$ python3 -q
>>> import numpy as np
>>> np.set_printoptions(precision=2, suppress=True, linewidth=160, sign=" ")
>>> mat = np.array([[1.0, -16.0, 10.0, 1.0],
...     [10.0, -36.0, 20.0, 2.0],
...     [10.0, -38.0, 21.0, 3.0],
...     [10.0, -38.0, 18.0, 6.0]])
>>> W = np.array([[1, 2], [2, 1], [2, 3], [0, 1]])
>>> beta = np.array([2, 0])
>>> hid = np.maximum(mat @ W + beta, 0)
>>> (hid > 0).mean(axis=0)
array([ 0.,  1.])
>>> basis = np.array([[2, -3, -1], [-5, -2, -5]])
>>> (hid @ basis).round(6).argmax(axis=1)
array([ 1,  1,  1,  1])
>>> hid @ basis
array([[ -85.,  -34.,  -85.],
       [-230.,  -92., -230.],
       [-240.,  -96., -240.],
       [-210.,  -84., -210.]])
>>> W @ basis
array([[ -8,  -7, -11],
       [ -1,  -8,  -7],
       [-11, -12, -17],
       [ -5,  -2,  -5]])
>>> np.round(np.abs(np.linalg.eigvals(mat)).max(), 2)
np.float64(9.0)
>>> np.round(np.linalg.det(mat), 2)
np.float64(216.0)
>>> (mat + mat.T) / 2
array([[  1. ,  -3. ,  10. ,   5.5],
       [ -3. , -36. ,  -9. , -18. ],
       [ 10. ,  -9. ,  21. ,  10.5],
       [  5.5, -18. ,  10.5,   6. ]])
>>> (mat - mat.T) / 2
array([[  0. , -13. ,   0. ,  -4.5],
       [ 13. ,   0. ,  29. ,  20. ],
       [  0. , -29. ,   0. ,  -7.5],
       [  4.5, -20. ,   7.5,   0. ]])
>>> mat.inv()
Traceback (most recent call last):
  File "<python-input-15>", line 1, in <module>
    mat.inv()
    ^^^^^^^
AttributeError: 'numpy.ndarray' object has no attribute 'inv'
>>> rng = np.random.default_rng(19)
>>> A = rng.normal(size=(29, 12)) + 20 * np.array([-1, 1, -2, -3, 3, -2, 3, 1, 1, 3, -1, 3])
>>> A
array([[-20.37,  20.99, -39.58, -60.62,  60.67, -41.45,  60.59,  19.44,  20.63,  60.44, -20.77,  60.53],
       [-19.66,  19.35, -38.  , -59.2 ,  58.82, -40.99,  60.32,  20.31,  19.27,  61.22, -19.9 ,  59.14],
       [-20.37,  19.82, -41.55, -60.83,  58.19, -40.29,  60.61,  18.71,  20.32,  58.82, -20.16,  59.48],
       [-21.21,  19.45, -41.23, -59.71,  60.05, -38.8 ,  58.54,  21.09,  19.92,  60.41, -20.19,  61.55],
       [-18.61,  21.07, -39.74, -62.34,  60.56, -40.03,  59.87,  20.43,  21.19,  60.27, -20.47,  59.22],
       [-19.63,  21.1 , -39.45, -59.54,  59.55, -41.24,  60.95,  20.61,  18.17,  59.28, -19.  ,  61.07],
       [-20.64,  22.25, -38.6 , -59.04,  59.87, -41.39,  60.81,  21.78,  20.91,  58.92, -18.86,  59.34],
       [-22.2 ,  20.32, -42.71, -59.89,  61.01, -38.96,  62.72,  20.67,  19.02,  60.62, -19.32,  59.42],
       [-21.75,  19.63, -40.69, -60.4 ,  59.81, -39.25,  60.6 ,  21.43,  19.47,  60.91, -21.74,  60.03],
       [-21.58,  19.12, -38.96, -60.95,  61.44, -38.28,  60.54,  19.7 ,  19.02,  59.16, -20.07,  59.01],
       [-20.09,  19.22, -39.39, -61.83,  60.48, -39.04,  59.  ,  21.47,  21.53,  60.69, -21.49,  60.27],
       [-21.61,  19.54, -41.26, -59.84,  59.25, -39.66,  60.92,  19.29,  20.54,  59.59, -20.22,  59.7 ],
       [-20.75,  19.43, -39.09, -58.96,  59.96, -39.17,  60.99,  20.65,  17.89,  59.92, -18.74,  60.31],
       [-20.1 ,  19.64, -39.72, -60.37,  60.84, -40.1 ,  59.99,  20.48,  21.22,  59.85, -19.55,  59.72],
       [-21.2 ,  20.  , -39.46, -59.64,  59.91, -40.26,  58.77,  19.87,  21.58,  59.77, -20.04,  61.39],
       [-19.89,  20.25, -41.15, -59.19,  61.38, -40.06,  61.05,  20.97,  17.27,  61.34, -21.4 ,  60.43],
       [-19.55,  19.76, -40.36, -60.38,  59.53, -40.45,  59.27,  19.9 ,  20.1 ,  59.79, -19.7 ,  59.17],
       [-19.82,  20.8 , -38.44, -61.27,  60.75, -39.74,  58.04,  19.37,  19.  ,  60.51, -18.53,  61.25],
       [-19.76,  21.37, -39.61, -59.78,  58.48, -40.72,  59.63,  19.23,  19.01,  59.52, -19.01,  60.45],
       [-19.74,  19.64, -40.45, -60.03,  59.26, -39.83,  59.85,  19.69,  20.16,  59.97, -19.74,  59.05],
       [-21.01,  19.16, -40.99, -58.78,  59.11, -39.68,  60.65,  21.37,  19.75,  59.41, -19.87,  61.72],
       [-20.31,  20.86, -39.09, -61.18,  61.09, -39.31,  58.42,  20.92,  21.21,  60.05, -19.74,  60.69],
       [-19.69,  19.13, -41.18, -60.75,  59.26, -39.41,  58.73,  19.14,  19.12,  61.21, -18.35,  60.42],
       [-19.23,  20.63, -40.95, -60.68,  60.45, -39.9 ,  57.9 ,  19.02,  19.92,  58.54, -19.45,  60.59],
       [-18.78,  18.85, -40.28, -59.23,  59.08, -40.01,  59.27,  19.92,  18.71,  59.96, -18.52,  61.09],
       [-20.68,  19.81, -41.12, -59.07,  60.19, -38.99,  59.94,  19.29,  20.69,  58.7 , -20.26,  61.05],
       [-20.7 ,  17.18, -41.11, -58.24,  59.56, -41.29,  59.42,  21.29,  19.45,  58.81, -18.29,  60.01],
       [-19.29,  18.41, -38.66, -59.88,  61.51, -38.86,  59.96,  20.13,  20.  ,  62.88, -19.14,  61.36],
       [-19.24,  18.13, -41.27, -58.49,  60.21, -40.63,  60.59,  20.21,  22.25,  59.42, -20.6 ,  60.31]])
>>> d = np.linalg.norm(A[:, None] - A[None], axis=-1)
>>> d[:5, :5]
array([[ 0.  ,  4.17,  4.18,  4.78,  3.43],
       [ 4.17,  0.  ,  5.16,  5.49,  5.1 ],
       [ 4.18,  5.16,  0.  ,  4.98,  4.73],
       [ 4.78,  5.49,  4.98,  0.  ,  5.44],
       [ 3.43,  5.1 ,  4.73,  5.44,  0.  ]])
>>> d.shape
(29, 29)
>>> d.mean(axis=1).argmax()
np.int64(7)
>>> np.linalg.matrix_rank(d ** 2)
np.int64(14)
>>> (d + 1e9 * np.eye(29)).round(6).argmin(axis=1)
array([ 13,  19,  11,  20,  13,  18,   5,  11,   3,  13,  21,   2,   5,  16,  13,   8,  19,  21,   5,  16,   3,  13,  24,  16,  22,  11,  20,  13,  13])
>>> gram = np.cov(A, rowvar=False)
>>> A.std(axis=0)
array([ 0.89,  1.04,  1.12,  0.97,  0.87,  0.84,  1.06,  0.83,  1.16,  0.94,  0.9 ,  0.81])
>>> gram.shape
(12, 12)
>>> x = np.array([-1, -3, 3, 1, -4, -3, 2, 3, -2, 0, 0, 5])
>>> (A @ x).argmax()
np.int64(20)
>>> O, r_ = np.linalg.qr(A)
>>> np.abs(np.diag(r_))
array([ 109.19,    7.46,    8.87,    8.22,    5.37,    5.5 ,    4.94,    3.95,    5.73,    4.29,    4.06,    4.36])
>>> O.shape, r_.shape
((29, 12), (12, 12))
>>> x = np.array([-2, 0, -3, 1, 1, -1, -1, -1, 3, -3, -1, -3])
>>> rhs = A @ x
>>> np.round(np.linalg.pinv(A) @ A, 2) + 0
array([[ 1.,  0.,  0.,  0.,  0.,  0.,  0.,  0.,  0.,  0.,  0.,  0.],
       [ 0.,  1.,  0.,  0.,  0.,  0.,  0.,  0.,  0.,  0.,  0.,  0.],
       [ 0.,  0.,  1.,  0.,  0.,  0.,  0.,  0.,  0.,  0.,  0.,  0.],
       [ 0.,  0.,  0.,  1.,  0.,  0.,  0.,  0.,  0.,  0.,  0.,  0.],
       [ 0.,  0.,  0.,  0.,  1.,  0.,  0.,  0.,  0.,  0.,  0.,  0.],
       [ 0.,  0.,  0.,  0.,  0.,  1.,  0.,  0.,  0.,  0.,  0.,  0.],
       [ 0.,  0.,  0.,  0.,  0.,  0.,  1.,  0.,  0.,  0.,  0.,  0.],
       [ 0.,  0.,  0.,  0.,  0.,  0.,  0.,  1.,  0.,  0.,  0.,  0.],
       [ 0.,  0.,  0.,  0.,  0.,  0.,  0.,  0.,  1.,  0.,  0.,  0.],
       [ 0.,  0.,  0.,  0.,  0.,  0.,  0.,  0.,  0.,  1.,  0.,  0.],
       [ 0.,  0.,  0.,  0.,  0.,  0.,  0.,  0.,  0.,  0.,  1.,  0.],
       [ 0.,  0.,  0.,  0.,  0.,  0.,  0.,  0.,  0.,  0.,  0.,  1.]])
>>> np.round(np.linalg.solve(A.T @ A, A.T @ rhs), 2) + 0
array([-2.,  0., -3.,  1.,  1., -1., -1., -1.,  3., -3., -1., -3.])
>>> try:
...     np.linalg.solve(A, rhs)
... except np.linalg.LinAlgError as e:
...     print("failed:", e)
... 
failed: Last 2 dimensions of the array must be square
>>> rhs = rhs + 0.05 * rng.normal(size=29)
>>> rhs
array([-159.22, -170.04, -150.  , -160.3 , -160.03, -170.24, -156.48, -154.46, -160.42, -158.76, -161.3 , -150.26, -170.81, -156.08, -155.96, -168.64, -156.26,
       -172.88, -164.93, -156.46, -161.3 , -161.07, -166.27, -154.08, -169.44, -151.4 , -153.17, -178.64, -147.97])
>>> beta, *_ = np.linalg.lstsq(A, rhs)
>>> np.round(A.T @ (rhs - A @ beta), 2) + 0
array([ 0.,  0.,  0.,  0.,  0.,  0.,  0.,  0.,  0.,  0.,  0.,  0.])
>>> [round(float(np.linalg.norm(np.linalg.solve(A.T @ A + lam * np.eye(12), A.T @ rhs))), 2) for lam in (0, 1, 10, 100)]
[6.79, 6.47, 5.08, 2.14]
>>> m1 = np.loadtxt("case19.csv", delimiter=",")
>>> m1
array([[ 2.02,  0.99,  2.  ,  2.  ,  1.02],
       [ 1.97,  0.97,  2.01,  2.01,  1.02],
       [ 2.  ,  1.04,  2.01,  2.  ,  0.98],
       [ 2.01,  1.01,  2.  ,  2.  ,  0.99],
       [ 2.04,  1.03,  1.98,  2.  ,  0.96],
       [ 1.99,  2.06,  1.01,  2.02,  1.  ],
       [ 2.01,  2.  ,  1.  ,  2.  ,  1.  ],
       [ 1.98,  2.01,  0.99,  2.03,  1.01],
       [ 2.01,  2.03,  0.99,  1.98,  0.98],
       [ 2.  ,  1.96,  1.  ,  1.98,  0.99],
       [-0.02,  0.02,  1.99,  1.98,  0.03],
       [ 0.02, -0.02,  1.99,  2.02, -0.03],
       [ 0.02, -0.01,  2.03,  1.98,  0.01],
       [-0.01,  0.02,  2.01,  1.98, -0.03],
       [-0.02, -0.02,  2.01,  2.02, -0.01]])
>>> Xc = (m1 - m1.mean(axis=0)) / m1.std(axis=0)
>>> Xc.std(axis=0)
array([ 1.,  1.,  1.,  1.,  1.])
>>> beta = np.linalg.lstsq(np.delete(Xc, 0, axis=1), Xc[:, 0])[0]
>>> round(float(1 - np.var(Xc[:, 0] - np.delete(Xc, 0, axis=1) @ beta)), 2)
1.0
>>> f = np.array([-2, 1])
>>> np.polyval(f, m1[0])
array([-3.04, -0.98, -3.  , -3.  , -1.04])
>>> np.convolve(m1[0], f)
array([-4.04,  0.04, -3.01, -2.  , -0.04,  1.02])
>>> d = np.linalg.norm(m1[:, None] - m1[None], axis=-1)
>>> d[12]
array([ 2.45,  2.41,  2.44,  2.44,  2.46,  3.19,  3.17,  3.16,  3.18,  3.13,  0.07,  0.07,  0.  ,  0.06,  0.06])
>>> np.linalg.norm(m1 - m1.mean(axis=0), axis=1)
array([ 0.84,  0.81,  0.81,  0.82,  0.83,  1.45,  1.42,  1.42,  1.44,  1.38,  1.82,  1.83,  1.82,  1.84,  1.86])
>>> U, s, Vt = np.linalg.svd(m1)
>>> np.argmax(s[:-1] / (s[1:] + 1e-6)) + 1
np.int64(3)
>>> M2 = U[:, :3] @ np.diag(s[:3]) @ Vt[:3]
>>> np.linalg.matrix_rank(m1, rtol=0.05)
np.int64(3)
>>> M2.round(2) + 0
array([[ 2.02,  1.  ,  2.01,  1.99,  1.  ],
       [ 1.98,  0.98,  2.02,  2.  ,  0.98],
       [ 2.  ,  1.02,  1.99,  2.02,  0.99],
       [ 2.01,  1.01,  2.  ,  2.  ,  0.99],
       [ 2.02,  1.03,  1.98,  2.  ,  1.  ],
       [ 2.  ,  2.05,  1.  ,  2.03,  1.  ],
       [ 2.01,  2.  ,  1.  ,  2.  ,  1.  ],
       [ 1.98,  2.02,  1.  ,  2.02,  0.99],
       [ 2.  ,  2.02,  0.98,  1.99,  1.  ],
       [ 1.99,  1.97,  1.01,  1.97,  0.99],
       [ 0.  ,  0.01,  1.98,  1.99,  0.  ],
       [ 0.  ,  0.  ,  2.01,  2.  , -0.01],
       [ 0.02, -0.02,  2.02,  1.99,  0.01],
       [-0.01,  0.  ,  1.99,  2.  , -0.01],
       [-0.02, -0.01,  2.02,  2.01, -0.02]])
>>> np.round(np.linalg.norm(m1 - M2, 2), 2), np.round(s[3], 2)
(np.float64(0.09), np.float64(0.09))
>>> t3 = np.stack([M2, -1 * M2, M2[::-1]])
>>> np.linalg.matrix_rank(t3.reshape(3, -1))
np.int64(2)
>>> t3.shape
(3, 15, 5)
>>> np.linalg.norm(t3, axis=(1, 2))
array([ 13.43,  13.43,  13.43])
>>> M2 = np.array([[-4, -2, -2, -6, 4, 0, 5, 0],
...     [5, 7, 7, 5, -6, -3, -5, -5],
...     [-4, -3, -8, 8, -3, 7, -7, 4],
...     [-8, -9, -8, -3, -6, -9, 4, 5],
...     [-3, 6, -7, -2, 2, -9, 5, -3],
...     [-3, -3, 5, 0, 6, -9, -4, 6],
...     [5, 8, -4, 8, -9, 3, -4, 1],
...     [3, 3, -2, -4, -9, 0, 7, -2]])
>>> M2[-1] = M2[0]
>>> data = M2 + 0.05 * np.eye(8)
>>> data
array([[-3.95, -2.  , -2.  , -6.  ,  4.  ,  0.  ,  5.  ,  0.  ],
       [ 5.  ,  7.05,  7.  ,  5.  , -6.  , -3.  , -5.  , -5.  ],
       [-4.  , -3.  , -7.95,  8.  , -3.  ,  7.  , -7.  ,  4.  ],
       [-8.  , -9.  , -8.  , -2.95, -6.  , -9.  ,  4.  ,  5.  ],
       [-3.  ,  6.  , -7.  , -2.  ,  2.05, -9.  ,  5.  , -3.  ],
       [-3.  , -3.  ,  5.  ,  0.  ,  6.  , -8.95, -4.  ,  6.  ],
       [ 5.  ,  8.  , -4.  ,  8.  , -9.  ,  3.  , -3.95,  1.  ],
       [-4.  , -2.  , -2.  , -6.  ,  4.  ,  0.  ,  5.  ,  0.05]])
>>> round(np.linalg.det(data), 2)
np.float64(-175534.5)
>>> np.allclose(data @ data.T, data.T @ data)
False
